$ python3 -q
>>> import numpy as np
>>> from numpy import linalg as LA
>>> np.set_printoptions(suppress=True, linewidth=160)
>>> rnd = lambda a: np.round(a, 2) + 0
>>> J = np.load("dump.npy")
>>> rnd(J)
array([[ 3.56,  3.46,  1.22,  2.54,  0.01, -2.91,  0.16,  0.9 ,  0.27,  2.1 ,  2.53, -0.07, -5.69],
       [-1.86,  1.09, -0.13,  0.  , -4.64,  1.43,  2.52,  2.58, -1.73,  1.11,  1.52,  3.84, -0.85],
       [ 0.95,  4.41,  0.39, -2.95, -4.12,  0.79, -0.96, -1.16,  2.41,  4.68, -0.82, -0.28,  0.83],
       [ 0.77,  1.2 , -0.41, -1.27,  1.05,  1.43, -1.76,  3.04, -1.5 ,  0.18, -6.52,  2.36, -1.85]])
>>> np.count_nonzero(J)
np.int64(52)
>>> rnd(np.abs(J).max())
np.float64(6.52)
>>> LA.matrix_rank(J)
np.int64(4)
>>> J.shape
(4, 13)
>>> rnd(LA.norm(J))
np.float64(17.31)
>>> def softmax(z):
...     e = np.exp(z - z.max(axis=-1, keepdims=True))
...     return e / e.sum(axis=-1, keepdims=True)
... 
>>> rnd(softmax(J[0]))
array([0.32, 0.29, 0.03, 0.11, 0.01, 0.  , 0.01, 0.02, 0.01, 0.07, 0.11, 0.01, 0.  ])
>>> rnd(softmax(J[0] + 4))
array([0.32, 0.29, 0.03, 0.11, 0.01, 0.  , 0.01, 0.02, 0.01, 0.07, 0.11, 0.01, 0.  ])
>>> S = J @ J.T / np.sqrt(13)
>>> rnd(softmax(S))
array([[1., 0., 0., 0.],
       [0., 1., 0., 0.],
       [0., 0., 1., 0.],
       [0., 0., 0., 1.]])
>>> rnd(softmax(S + np.triu(np.full(S.shape, -np.inf), 1)))
array([[1., 0., 0., 0.],
       [0., 1., 0., 0.],
       [0., 0., 1., 0.],
       [0., 0., 0., 1.]])
>>> m1 = np.loadtxt("block9.csv", delimiter=",")
>>> m1
array([[2., 1., 2., 1., 1., 3., 0., 1., 2., 0., 0., 3., 3., 2.],
       [0., 3., 2., 1., 1., 1., 1., 0., 0., 3., 1., 3., 0., 0.],
       [0., 0., 2., 1., 1., 1., 1., 2., 0., 3., 0., 3., 1., 1.],
       [0., 0., 0., 1., 2., 0., 0., 1., 3., 3., 0., 3., 3., 3.],
       [0., 0., 0., 0., 0., 3., 2., 3., 1., 0., 3., 0., 3., 3.],
       [0., 0., 0., 0., 0., 2., 0., 2., 3., 0., 3., 2., 0., 3.],
       [0., 0., 0., 0., 0., 0., 3., 3., 0., 2., 0., 2., 0., 2.],
       [0., 0., 0., 0., 0., 0., 0., 0., 0., 2., 2., 1., 0., 3.],
       [0., 0., 0., 0., 0., 0., 0., 0., 1., 0., 2., 1., 1., 0.],
       [0., 0., 0., 0., 0., 0., 0., 0., 0., 0., 3., 2., 1., 1.],
       [0., 0., 0., 0., 0., 0., 0., 0., 0., 0., 2., 3., 3., 1.],
       [0., 0., 0., 0., 0., 0., 0., 0., 0., 0., 0., 3., 2., 1.],
       [0., 0., 0., 0., 0., 0., 0., 0., 0., 0., 0., 0., 1., 0.],
       [0., 0., 0., 0., 0., 0., 0., 0., 0., 0., 0., 0., 0., 3.]])
>>> # triangular, det is the product of the diagonal
>>> rk = LA.matrix_rank(m1)
>>> rk
np.int64(13)
>>> null = LA.svd(m1)[2][rk:].T
>>> rnd(null[:, 0] / null[np.abs(null[:, 0]).round(6).argmax(), 0])
array([ 0.  ,  0.  , -0.25,  1.  , -0.5 ,  0.  ,  0.  ,  0.  ,  0.  ,  0.  ,  0.  ,  0.  ,  0.  ,  0.  ])
>>> rnd(m1 @ null)
array([[0.],
       [0.],
       [0.],
       [0.],
       [0.],
       [0.],
       [0.],
       [0.],
       [0.],
       [0.],
       [0.],
       [0.],
       [0.],
       [0.]])
>>> [int(LA.matrix_rank(np.delete(m1, i, axis=0))) for i in range(14)]
[12, 12, 12, 12, 12, 12, 12, 12, 12, 13, 13, 13, 13, 13]
>>> null.shape
(14, 1)
>>> np.allclose(m1 @ null, 0)
True
>>> rnd(np.abs(LA.eigvals(m1)).max())
np.float64(3.0)
>>> np.allclose(m1, m1.T)
False
>>> LA.determinant(m1)
Traceback (most recent call last):
  File "<python-input-30>", line 1, in <module>
    LA.determinant(m1)
    ^^^^^^^^^^^^^^
AttributeError: module 'numpy.linalg' has no attribute 'determinant'
>>> M = np.loadtxt("a.csv", delimiter=",")
>>> M
array([[0., 2., 0., 3., 3., 1., 2., 2., 0., 2., 1., 1., 1.],
       [0., 0., 1., 1., 0., 2., 0., 3., 3., 2., 2., 3., 2.],
       [0., 0., 0., 2., 3., 2., 1., 0., 3., 2., 3., 3., 2.],
       [0., 0., 0., 0., 1., 3., 2., 0., 3., 0., 0., 3., 1.],
       [0., 0., 0., 0., 0., 0., 1., 2., 3., 0., 3., 1., 1.],
       [0., 0., 0., 0., 0., 0., 0., 3., 1., 3., 1., 2., 3.],
       [0., 0., 0., 0., 0., 0., 0., 1., 1., 1., 2., 2., 1.],
       [0., 0., 0., 0., 0., 0., 0., 0., 2., 3., 3., 2., 1.],
       [0., 0., 0., 0., 0., 0., 0., 0., 0., 0., 0., 2., 0.],
       [0., 0., 0., 0., 0., 0., 0., 0., 0., 0., 2., 0., 1.],
       [0., 0., 0., 0., 0., 0., 0., 0., 0., 0., 0., 0., 0.],
       [0., 0., 0., 0., 0., 0., 0., 0., 0., 0., 0., 0., 3.],
       [0., 0., 0., 0., 0., 0., 0., 0., 0., 0., 0., 0., 0.]])
>>> # looks like rank 11
>>> rng = np.random.default_rng(884502)
>>> labels = rng.permutation(13)
>>> labels
array([ 8,  4, 10,  2, 12,  1, 11,  7,  3,  6,  9,  0,  5])
>>> B = M[labels][:, labels]
>>> np.allclose(B, M)
False
>>> np.prod(np.diag(M)), rnd(LA.det(M))
(np.float64(0.0), np.float64(0.0))
>>> [int(LA.matrix_rank(LA.matrix_power(M, p))) for p in range(1, 14)]
[11, 9, 7, 6, 5, 4, 3, 2, 1, 0, 0, 0, 0]
>>> np.argsort(-LA.norm(M, axis=0).round(6), kind="stable")[:3]
array([11,  8, 10])
>>> rnd(LA.norm(M, 2) / LA.norm(M))
np.float64(0.81)
>>> rk = LA.matrix_rank(M)
>>> rk
np.int64(11)
>>> null = LA.svd(M)[2][rk:].T
>>> [int(LA.matrix_rank(M[:i])) for i in range(1, len(M) + 1)]
[1, 2, 3, 4, 5, 6, 7, 8, 9, 10, 10, 11, 11]
>>> x = np.array([0, 1, -8, 0, 9, -5, -9, -1, -4, -5, 7, 3, 3])
>>> M @ np.ones(13)
array([18., 19., 21., 13., 11., 13.,  8., 11.,  2.,  3.,  0.,  3.,  0.])
>>> (M * x).sum(axis=1)
array([  7., -14.,  22., -24.,   4.,   0.,  13.,   7.,   6.,  17.,   0.,   9.,   0.])
>>> np.einsum("ij,j->i", M, x)
array([  7., -14.,  22., -24.,   4.,   0.,  13.,   7.,   6.,  17.,   0.,   9.,   0.])
>>> LA.norm(M @ x) <= LA.norm(M, 2) * LA.norm(x) + 1e-9
np.True_
>>> (M @ x).argmax()
np.int64(2)
>>> data = np.loadtxt("case1.csv", delimiter=",")
>>> data
array([[   1.,   -3.,    9.,  -27.],
       [   1.,   -2.,    4.,   -8.],
       [   1.,   -1.,    1.,   -1.],
       [   1.,    0.,    0.,    0.],
       [   1.,    1.,    1.,    1.],
       [   1.,    2.,    4.,    8.],
       [   1.,    3.,    9.,   27.],
       [   1.,    4.,   16.,   64.],
       [   1.,    5.,   25.,  125.],
       [   1.,    6.,   36.,  216.],
       [   1.,    7.,   49.,  343.],
       [   1.,    8.,   64.,  512.],
       [   1.,    9.,   81.,  729.],
       [   1.,   10.,  100., 1000.]])
>>> U, sv, Vh = LA.svd(data, full_matrices=False)
>>> rnd(Vh @ Vh.T)
array([[1., 0., 0., 0.],
       [0., 1., 0., 0.],
       [0., 0., 1., 0.],
       [0., 0., 0., 1.]])
>>> rnd(np.cumsum(sv ** 2) / np.sum(sv ** 2))
array([1., 1., 1., 1.])
>>> rnd(sv)
array([1415.67,   29.63,    6.53,    2.08])
>>> rnd(np.abs(Vh[0]))
array([0.  , 0.01, 0.11, 0.99])
>>> rnd(sv / sv[0])
array([1.  , 0.02, 0.  , 0.  ])
>>> rnd(U.T @ U)
array([[1., 0., 0., 0.],
       [0., 1., 0., 0.],
       [0., 0., 1., 0.],
       [0., 0., 0., 1.]])
>>> U.shape, sv.shape, Vh.shape
((14, 4), (4,), (4, 4))
>>> rnd(U.T @ data @ Vh.T)
array([[1415.67,    0.  ,    0.  ,    0.  ],
       [   0.  ,   29.63,    0.  ,    0.  ],
       [   0.  ,    0.  ,    6.53,    0.  ],
       [   0.  ,    0.  ,    0.  ,    2.08]])
